% python3 -q
>>> import numpy as np
>>> np.set_printoptions(suppress=True, linewidth=140)
>>> def rnd(a):
...     return np.round(a, 2) + 0
... 
>>> data = np.loadtxt("run19.csv", delimiter=",")
>>> print(data)
[[-3.77  0.71  0.39 -3.05]
 [-2.11  3.92 -1.36 -2.  ]
 [-1.61 -5.61 -2.58  1.77]
 [-2.99 -1.03  0.37  1.63]
 [ 2.65 -2.02 -2.56  0.01]
 [-1.08 -5.56 -0.39 -3.76]
 [-0.07  3.31  1.3  -1.25]]
>>> W1 = np.array([[1, -3, -2, 3, 2, 2],
...     [3, -3, 0, 0, 0, 0],
...     [0, 0, 0, 0, 3, -3],
...     [-2, 0, -3, -1, -1, -2]])
>>> c = np.array([0, 1, 2, 0, 0, 2])
>>> H = np.maximum(data @ W1 + c, 0)
>>> rnd((H > 0).mean(axis=0))
array([0.43, 0.57, 0.71, 0.43, 0.29, 0.71])
>>> W2 = np.array([[-1, 1, -1],
...     [2, 2, -1],
...     [2, -2, -2],
...     [-2, 0, 2],
...     [2, 2, -2],
...     [1, -1, -2]])
>>> W1 @ W2
array([[-11,   1,   4],
       [ -9,  -3,   0],
       [  3,   9,   0],
       [ -6,   4,  12]])
>>> (H @ W2).round(6).argmax(axis=1)
array([0, 0, 0, 0, 0, 0, 1])
>>> Q, vecs = np.linalg.qr(data[:, :3])[0], np.linalg.qr(data[:, 3:])[0]
>>> s = np.linalg.svd(Q.T @ vecs, compute_uv=False)
>>> rnd(s)
array([0.35])
>>> rnd(np.linalg.norm(Q @ Q.T - vecs @ vecs.T, 2))
np.float64(1.0)
>>> rnd(np.degrees(np.arccos(s.clip(0, 1))))
array([69.63])
>>> Y = np.array([[3, -1, 2], [0, -1, 2], [1, 3, 3]])
>>> W2 = np.array([[0]])
>>> M = np.block([[Y, np.zeros((3, 1))], [np.zeros((1, 3)), W2]])
>>> M
array([[ 3., -1.,  2.,  0.],
       [ 0., -1.,  2.,  0.],
       [ 1.,  3.,  3.,  0.],
       [ 0.,  0.,  0.,  0.]])
>>> rnd(np.sort(np.linalg.eigvals(M).real))
array([-2.3 ,  0.  ,  2.4 ,  4.89])
>>> (np.linalg.matrix_power((M != 0) + (M.T != 0) + np.eye(4), 4) > 0).astype(int)
array([[1, 1, 1, 0],
       [1, 1, 1, 0],
       [1, 1, 1, 0],
       [0, 0, 0, 1]])
>>> (M != 0).astype(int)
array([[1, 1, 1, 0],
       [0, 1, 1, 0],
       [1, 1, 1, 0],
       [0, 0, 0, 0]])
>>> np.flatnonzero(np.linalg.matrix_power((M != 0) + (M.T != 0) + np.eye(4), 4)[1])
array([0, 1, 2])
>>> left, s, Vt = np.linalg.svd(M)
>>> vecs = Vt[:(s > 1e-8).sum()]
>>> rng = np.random.default_rng(964490)
>>> x0 = M[0] + 3 * M[3] + rng.integers(2) * np.eye(4)[2]
>>> x0
array([ 3., -1.,  2.,  0.])
>>> print(rnd(vecs.T @ vecs))
[[1. 0. 0. 0.]
 [0. 1. 0. 0.]
 [0. 0. 1. 0.]
 [0. 0. 0. 0.]]
>>> rnd(np.linalg.norm(x0 - vecs.T @ vecs @ x0))
np.float64(0.0)
>>> mat = np.load("out8.npy")
>>> print(mat)
[[-6  8 -6  8]
 [-2  6 -2  6]
 [-6  8 -6  8]
 [-2  6 -2  6]]
>>> # column 2 repeats column 0
>>> theta = np.radians(30)
>>> Rm = np.eye(4)
>>> Rm[0, 0] = Rm[2, 2] = np.cos(theta)
>>> Rm[0, 2], Rm[2, 0] = -np.sin(theta), np.sin(theta)
>>> rnd(Rm)
array([[ 0.87,  0.  , -0.5 ,  0.  ],
       [ 0.  ,  1.  ,  0.  ,  0.  ],
       [ 0.5 ,  0.  ,  0.87,  0.  ],
       [ 0.  ,  0.  ,  0.  ,  1.  ]])
>>> Y = mat @ Rm.T
>>> np.allclose(mat @ mat.T, Y @ Y.T)
True
>>> rnd(np.abs(Y - mat).max(axis=0))
array([3.8, 0. , 2.2, 0. ])
>>> print(np.allclose(np.linalg.norm(mat, axis=1), np.linalg.norm(Y, axis=1)))
True
>>> print(rnd(np.linalg.svd(mat, compute_uv=False)), rnd(np.linalg.svd(Y, compute_uv=False)))
[23.42  3.42  0.    0.  ] [23.42  3.42  0.    0.  ]
>>> [round(float(x), 2) for x in np.linalg.svd(mat, compute_uv=False)[:3]]
[23.42, 3.42, 0.0]
>>> print(np.argsort(-np.linalg.norm(mat, axis=0).round(6), kind="stable")[:3])
[1 3 0]
>>> np.linalg.matrix_rank(mat, rtol=0.1)
np.int64(2)
>>> rnd(np.linalg.det(mat[::-1]))
np.float64(0.0)
>>> rnd(np.poly(mat))
array([  1.,   0., -80.,   0.,   0.])
>>> print(np.einsum("ij,ji->", mat, mat))
160
>>> rnd(np.linalg.det(mat.T))
np.float64(0.0)
>>> W0 = np.load("test12.npy")
>>> W0
array([[ 1,  0,  0,  0,  0,  0,  0,  0,  0,  0,  0,  0,  0,  0],
       [ 1,  1,  0,  0,  0,  0,  0,  0,  0,  0,  0,  0,  0,  0],
       [-2,  1,  1,  0,  0,  0,  0,  0,  0,  0,  0,  0,  0,  0],
       [ 2,  0,  0,  1,  0,  0,  0,  0,  0,  0,  0,  0,  0,  0],
       [-2,  2,  1, -1,  1,  0,  0,  0,  0,  0,  0,  0,  0,  0],
       [-1, -1,  0,  0, -2,  1,  0,  0,  0,  0,  0,  0,  0,  0],
       [ 0, -2,  2,  1,  2, -1,  1,  0,  0,  0,  0,  0,  0,  0],
       [-2, -2,  0,  2, -1, -2, -1,  1,  0,  0,  0,  0,  0,  0],
       [ 1,  1,  1,  0,  0,  0, -1, -1,  1,  0,  0,  0,  0,  0],
       [-2, -2, -1, -1, -2,  1, -2, -1,  2,  1,  0,  0,  0,  0],
       [-1,  0,  1,  0,  2,  2,  0,  0, -2,  1,  1,  0,  0,  0],
       [-2,  1, -2,  0,  0, -2,  0,  1,  2,  0, -1,  1,  0,  0],
       [ 1,  1,  0, -1,  1,  2,  1,  1, -1, -1,  0,  1,  1,  0],
       [-1,  0,  0,  2, -1,  2,  1, -2,  0, -2, -1, -1,  1,  1]])
>>> x0 = np.array([2, -1, 0, -1, 2, -2, -1, 1, -2, -1, 2, 0, -1, -3])
>>> rhs = W0 @ x0
>>> c, lr = np.zeros(14), 1 / np.linalg.norm(W0, 2) ** 2
>>> for i in range(15):
...     c -= lr * W0.T @ (W0 @ c - rhs)
...     if i % 5 == 0: print(i, round(np.linalg.norm(W0 @ c - rhs), 2))
... 
0 10.12
5 2.23
10 1.83
>>> rnd(c)
array([ 2.23, -0.75,  0.58, -0.66,  1.54, -1.68, -0.27,  1.69, -1.59,  1.07,  1.13,  0.29, -0.67, -0.7 ])
